$ python -q
>>> import numpy as np
>>> import numpy.linalg as la
>>> np.set_printoptions(precision=2, suppress=True, linewidth=140)
>>> m1 = np.load("arr.npy")
>>> print(m1)
[[ 8.05  1.   -7.  ]
 [-9.    4.05 -1.  ]
 [ 8.    1.   -6.95]]
>>> vec = np.array([-1, 0, 3])
>>> h = np.maximum(m1 @ vec, 0)
>>> print(m1.T @ h)
[-54.   24.3  -6. ]
>>> print(h)
[0. 6. 0.]
>>> A2 = m1 / np.sqrt((m1 ** 2).mean(axis=1, keepdims=True))
>>> print(la.matrix_rank(A2) == la.matrix_rank(m1))
True
>>> A2 = np.array([[1, -5], [-5, -5]])
>>> C = np.kron(A2, m1)
>>> print(round(float(la.norm(C, 2)), 2), np.round(la.norm(A2, 2) * la.norm(m1, 2), 2))
129.01 129.01
>>> print(C.shape)
(6, 6)
>>> print(la.matrix_rank(C))
6
>>> J = np.load("w.npy")
>>> print(J)
[[0 2 2]
 [0 6 4]
 [0 2 1]]
>>> print(la.matrix_rank(J, rtol=0.1))
1
>>> print(la.cond(J) > 100)
True
>>> print([round(float(x), 2) for x in la.svd(J, compute_uv=False)[:3]])
[8.04, 0.61, 0.0]
>>> left, sig, VT = la.svd(J)
>>> V = VT[:(sig > 1e-8).sum()]
>>> rng = np.random.default_rng(3139)
>>> vec = J[2] + -1 * J[1] + rng.integers(2) * np.eye(3)[2]
>>> print(vec)
[ 0. -4. -2.]
>>> print(la.matrix_rank(np.vstack([J, vec])))
2
>>> print(round(la.norm(vec - V.T @ V @ vec), 2))
0.0
>>> print(np.allclose(V.T @ V @ vec, vec))
True
>>> left, sig, VT = la.svd(J)
>>> print(sig)
[8.04 0.61 0.  ]
>>> A2 = left[:, :2] @ np.diag(sig[:2]) @ VT[:2]
>>> print(A2)
[[0. 2. 2.]
 [0. 6. 4.]
 [0. 2. 1.]]
>>> print(round(float(np.abs(J - A2).max()), 2))
0.0
>>> print(la.matrix_rank(A2))
2
>>> proj = np.triu(np.array([[2, 2, 1], [0, -2, -1], [2, 3, -3]]), 1) + np.eye(3)
>>> A2 = proj @ J @ la.inv(proj)
>>> print(np.poly(A2))
[ 1. -7. -2.  0.]
>>> print(round(la.det(A2), 2))
0.0
>>> print(A2)
[[ 0. 16. 27.]
 [ 0.  4.  7.]
 [ 0.  2.  3.]]
>>> print(np.trace(A2), np.trace(J))
7.0 7
>>> f = np.array([-5, -3, -4])
>>> print(np.convolve(A2[2], f))
[  0. -10. -21. -17. -12.]
>>> print(np.cross(A2[2, :3], A2[0, :3]))
[6. 0. 0.]
>>> print(np.polyval(f, A2[2]))
[ -4. -30. -58.]
>>> print(np.correlate(A2[2], A2[0], "full"))
[  0.  54. 113.  48.   0.]
>>> print(np.array([np.convolve(row, f, "same") for row in A2]))
[[ -80. -183. -145.]
 [ -20.  -47.  -37.]
 [ -10.  -21.  -17.]]
